% python3 -q
>>> import numpy as np
>>> import numpy.linalg as la
>>> np.set_printoptions(precision=1, suppress=True, linewidth=160)
>>> data = np.array([[-3, -2, -1, 0, 1],
...     [2, 3, 4, 5, 6],
...     [7, 8, 9, 10, 11],
...     [12, 13, 14, 15, 16],
...     [17, 18, 19, 20, 21],
...     [22, 23, 24, 25, 26]])
>>> # rank 2
>>> U, s, Vh = la.svd(data)
>>> V = Vh[:(s > 1e-8).sum()]
>>> rng = np.random.default_rng(76)
>>> x = data[4] + 4 * data[2] + rng.integers(2) * np.eye(5)[0]
>>> x
array([46., 50., 55., 60., 65.])
>>> np.round(V.T @ V, 1) + 0
array([[ 0.6,  0.4,  0.2,  0. , -0.2],
       [ 0.4,  0.3,  0.2,  0.1,  0. ],
       [ 0.2,  0.2,  0.2,  0.2,  0.2],
       [ 0. ,  0.1,  0.2,  0.3,  0.4],
       [-0.2,  0. ,  0.2,  0.4,  0.6]])
>>> la.matrix_rank(np.vstack([data, x]))
np.int64(3)
>>> np.round(la.norm(data, 1), 1), round(float(la.norm(data, np.inf)), 1)
(np.float64(81.0), 120.0)
>>> np.round(la.norm(data[5], 1), 1), round(la.norm(data[5], np.inf), 1)
(np.float64(120.0), np.float64(26.0))
>>> np.round(la.norm(data, "nuc"), 1)
np.float64(83.3)
>>> np.round(la.norm(data[5] - data[2]), 1)
np.float64(33.5)
>>> A2 = data + rng.integers(-2, 3, (6, 2)) @ rng.integers(-2, 3, (2, 5))
>>> A2
array([[-3, -4,  3,  4, -1],
       [ 2,  1,  8,  9,  4],
       [11,  5, 15,  8, 10],
       [16, 10, 20, 13, 15],
       [13, 22, 11, 20, 23],
       [20, 25, 20, 25, 27]])
>>> np.round(la.svd(A2 - data, compute_uv=False), 1) + 0
array([16.9,  7.2,  0. ,  0. ,  0. ])
>>> np.abs(A2 - data).sum(axis=1)
array([12, 12, 16, 16, 18,  9])
>>> la.matrix_rank(A2 - data, tol=1e-8)
np.int64(2)
>>> np.abs(np.diag(la.qr(data)[1])) > 1e-9
array([ True,  True, False, False, False])
>>> try:
...     la.inv(data)
... except la.LinAlgError as e:
...     print("failed:", e)
... 
failed: Last 2 dimensions of the array must be square
>>> np.allclose(data[:-1].T @ la.lstsq(data[:-1].T, data[-1])[0], data[-1])
True
>>> U, s, Vh = la.svd(data)
>>> s.round(1) + 0
array([78.7,  4.6,  0. ,  0. ,  0. ])
>>> A2 = U[:, :2] @ np.diag(s[:2]) @ Vh[:2]
>>> np.round(la.norm(data - A2, 2), 1), np.round(s[2], 1)
(np.float64(0.0), np.float64(0.0))
>>> la.matrix_rank(data, rtol=0.05)
np.int64(2)
>>> J = np.loadtxt("block0.csv", delimiter=",")
>>> J.round(1) + 0
array([[-0.1, -0.2,  0. , -0.5],
       [-0.1, -0.3, -0.5,  0.4],
       [ 0.6,  0.1, -0.4, -0.4],
       [ 0.2,  0.4,  0.3, -0.2],
       [-0.2,  0. ,  0.5, -0.2],
       [-0.5,  0.4, -0.2,  0. ],
       [-0.4,  0.2, -0.3, -0.3],
       [-0.2, -0.5,  0. , -0.5],
       [ 0. , -0.4,  0.3,  0.1]])
>>> # orthonormal columns
>>> round(la.norm(J) ** 2 / la.norm(J, 2) ** 2, 1)
np.float64(4.0)
>>> round(la.norm(J[2], 1), 1), round(float(la.norm(J[2], np.inf)), 1)
(np.float64(1.5), 0.6)
>>> np.round(la.norm(J, "nuc"), 1)
np.float64(4.0)
>>> la.norm(J, axis=1)
array([0.5, 0.7, 0.9, 0.6, 0.5, 0.7, 0.7, 0.8, 0.5])
>>> la.norm(J, axis=1).argmax()
np.int64(2)
>>> np.round(la.norm(J, 2), 1)
np.float64(1.0)
>>> x = np.array([4, 0, 0, 1, 4])
>>> h = np.maximum(data @ x, 0)
>>> h
array([  0,  37,  82, 127, 172, 217])
>>> np.flatnonzero(h > 1e-9)
array([1, 2, 3, 4, 5])
>>> data.T @ h
array([ 9870, 10505, 11140, 11775, 12410])
>>> np.maximum(data @ x, 0) - np.maximum(-data @ x, 0)
array([ -8,  37,  82, 127, 172, 217])
>>> np.tanh(data @ x)
array([-1.,  1.,  1.,  1.,  1.,  1.])
>>> np.maximum(data @ (3 * x), 0)
array([  0, 111, 246, 381, 516, 651])
>>> M = np.load("a.npy")
>>> M
array([[-3,  0,  0,  0,  0, -2, -4,  0,  0],
       [ 0,  3, -3,  0, -1,  0,  0,  0,  0],
       [ 0, -2, -5,  0,  4,  0,  0,  0,  0],
       [ 0,  0,  0,  1,  0,  0,  0, -1, -1],
       [ 0,  0,  3,  0,  1,  0,  0,  0,  0],
       [ 3,  0,  0,  0,  0, -1, -1,  0,  0],
       [ 4,  0,  0,  0,  0, -3, -1,  0,  0],
       [ 0,  0,  0,  5,  0,  0,  0,  4, -4],
       [ 0,  0,  0,  1,  0,  0,  0, -2,  1]])
>>> M.inv()
Traceback (most recent call last):
  File "<python-input-48>", line 1, in <module>
    M.inv()
    ^^^^^
AttributeError: 'numpy.ndarray' object has no attribute 'inv'
>>> M @ M
array([[-13,   0,   0,   0,   0,  20,  18,   0,   0],
       [  0,  15,   3,   0, -16,   0,   0,   0,   0],
       [  0,   4,  43,   0, -14,   0,   0,   0,   0],
       [  0,   0,   0,  -5,   0,   0,   0,  -3,   2],
       [  0,  -6, -12,   0,  13,   0,   0,   0,   0],
       [-16,   0,   0,   0,   0,  -2, -10,   0,   0],
       [-25,   0,   0,   0,   0,  -2, -12,   0,   0],
       [  0,   0,   0,  21,   0,   0,   0,  19, -25],
       [  0,   0,   0,  -8,   0,   0,   0, -11,   8]])
>>> np.allclose(M, M.T)
False
>>> np.trace(M)
np.int64(0)
>>> la.matrix_power(M, 4)
array([[-601,    0,    0,    0,    0, -336, -650,    0,    0],
       [   0,  333,  366,    0, -490,    0,    0,    0,    0],
       [   0,  316, 2029,    0, -848,    0,    0,    0,    0],
       [   0,    0,    0,  -54,    0,    0,    0,  -64,   81],
       [   0, -216, -690,    0,  433,    0,    0,    0,    0],
       [ 490,    0,    0,    0,    0, -296, -148,    0,    0],
       [ 657,    0,    0,    0,    0, -472, -286,    0,    0],
       [   0,    0,    0,  494,    0,    0,    0,  573, -633],
       [   0,    0,    0, -255,    0,    0,    0, -273,  323]])
>>> np.sort(np.abs(la.eigvals(M)))
array([0.9, 1.7, 1.9, 1.9, 4.4, 5.4, 5.6, 5.6, 7. ])
>>> np.round(np.abs(la.eigvals(M)).max(), 1)
np.float64(7.0)
>>> round(la.det(M), 1)
np.float64(-27132.0)
>>> idx = rng.permutation(9)
>>> idx
array([0, 1, 2, 8, 3, 4, 6, 5, 7])
>>> A2 = M[idx][:, idx]
>>> np.sort(np.abs(la.eigvals(A2)))
array([0.9, 1.7, 1.9, 1.9, 4.4, 5.4, 5.6, 5.6, 7. ])
>>> round(la.det(A2), 1), round(la.det(M[idx]), 1)
(np.float64(-27132.0), np.float64(-27132.0))
>>> np.trace(A2)
np.int64(0)
>>> r0 = np.array([3, 1])
>>> np.cross(M[2, :3], M[4, :3])
array([-6,  0,  0])
>>> np.convolve(M[2], r0)
array([  0,  -6, -17,  -5,  12,   4,   0,   0,   0,   0])
>>> np.polyval(r0, M[2])
array([  1,  -5, -14,   1,  13,   1,   1,   1,   1])
>>> np.correlate(M[2], M[4], "full")
array([  0,   0,   0,   0,   0,  -2,  -5,  -6, -11,   0,  12,   0,   0,   0,   0,   0,   0])
>>> np.array([np.convolve(row, r0, "same") for row in M])
array([[ -9,  -3,   0,   0,   0,  -6, -14,  -4,   0],
       [  0,   9,  -6,  -3,  -3,  -1,   0,   0,   0],
       [  0,  -6, -17,  -5,  12,   4,   0,   0,   0],
       [  0,   0,   0,   3,   1,   0,   0,  -3,  -4],
       [  0,   0,   9,   3,   3,   1,   0,   0,   0],
       [  9,   3,   0,   0,   0,  -3,  -4,  -1,   0],
       [ 12,   4,   0,   0,   0,  -9,  -6,  -1,   0],
       [  0,   0,   0,  15,   5,   0,   0,  12,  -8],
       [  0,   0,   0,   3,   1,   0,   0,  -6,   1]])
>>> K = np.load("test11.npy")
>>> K
array([[ -6,  -1,   4,   2,   3,  -2,  -5],
       [-10,   5,  -5,   5,   5,   1,   1],
       [  0,   0,   2,  -3,   0,   1,   1],
       [  2,  -2,  -4,   2,  -1,   1,  -2]])
>>> def softmax(z):
...     e = np.exp(z - z.max(axis=-1, keepdims=True))
...     return e / e.sum(axis=-1, keepdims=True)
... 
>>> softmax(K).sum(axis=1)
array([1., 1., 1., 1.])
>>> att = K @ K.T / np.sqrt(7)
>>> np.round(softmax(att + np.triu(np.full(att.shape, -np.inf), 1)), 1) + 0
array([[1., 0., 0., 0.],
       [0., 1., 0., 0.],
       [0., 0., 1., 0.],
       [0., 0., 0., 1.]])
>>> r0 = np.array([3, -2, 2])
>>> np.polyval(r0, K[1])
array([322,  67,  87,  67,  67,   3,   3])
>>> np.correlate(K[1], K[2], "full")
array([-10,  -5,   0,  30, -25,  31, -23,  -4,   7,  -1,   2,   0,   0])
>>> feats = np.loadtxt("run13.csv", delimiter=",")
>>> feats
array([[-2.,  0., -1.,  3.,  3., -3., -3.,  0., -2.],
       [ 0., -3., -5.,  5.,  4., -1., -4., -7., -2.],
       [ 0., -7., -7.,  3., -4., -1.,  9.,  2., -7.],
       [ 0.,  0.,  0.,  5., -1., -5.,  5., -4.,  0.],
       [ 0.,  8., -1.,  7., -9., -8.,  1., -1., -8.],
       [ 0.,  5.,  5.,  1.,  4.,  1.,  0.,  6.,  7.],
       [ 0., -1., -4.,  0.,  4.,  1., -3., -9.,  6.],
       [ 0.,  0., -4., -3., -7.,  9., -7.,  5.,  4.],
       [ 0.,  6., -9., -5., -7.,  9.,  3., -5.,  1.]])
>>> round(np.abs(la.eigvals(feats)).max(), 1)
np.float64(17.3)
>>> np.allclose(feats @ feats.T, feats.T @ feats)
False
>>> la.determinant(feats)
Traceback (most recent call last):
  File "<python-input-81>", line 1, in <module>
    la.determinant(feats)
    ^^^^^^^^^^^^^^
AttributeError: module 'numpy.linalg' has no attribute 'determinant'
>>> feats @ feats
array([[   4.,    7.,   21.,   34.,  -42.,  -56.,   18.,    2.,  -54.],
       [   0.,   63.,  103.,   53.,   10., -135.,   51.,   -8.,  -52.],
       [   0.,  -18.,  102.,  -41.,  100.,   -6.,  -86.,  -15.,  143.],
       [   0.,  -38.,  -28.,   25.,   32.,  -53.,   37., -114.,  -13.],
       [   0., -178.,    8.,   44.,  145.,  -58.,  -35.,  -99.,    1.],
       [   0.,   29., -146.,   21., -124.,   71.,   13.,  -32.,  -39.],
       [   0.,  107.,   28.,    9.,  -11.,  -56.,   62.,  -47.,  -43.],
       [   0.,   48.,   52., -102.,   27.,  158.,  -60.,  133.,  129.],
       [   0.,   37.,   84.,  -52.,  204.,   60., -108.,  -36.,  169.]])
>>> np.sort(np.abs(la.eigvals(feats)))
array([ 2. ,  5.3,  5.3,  7.1,  7.1, 11.4, 11.4, 17.3, 17.3])
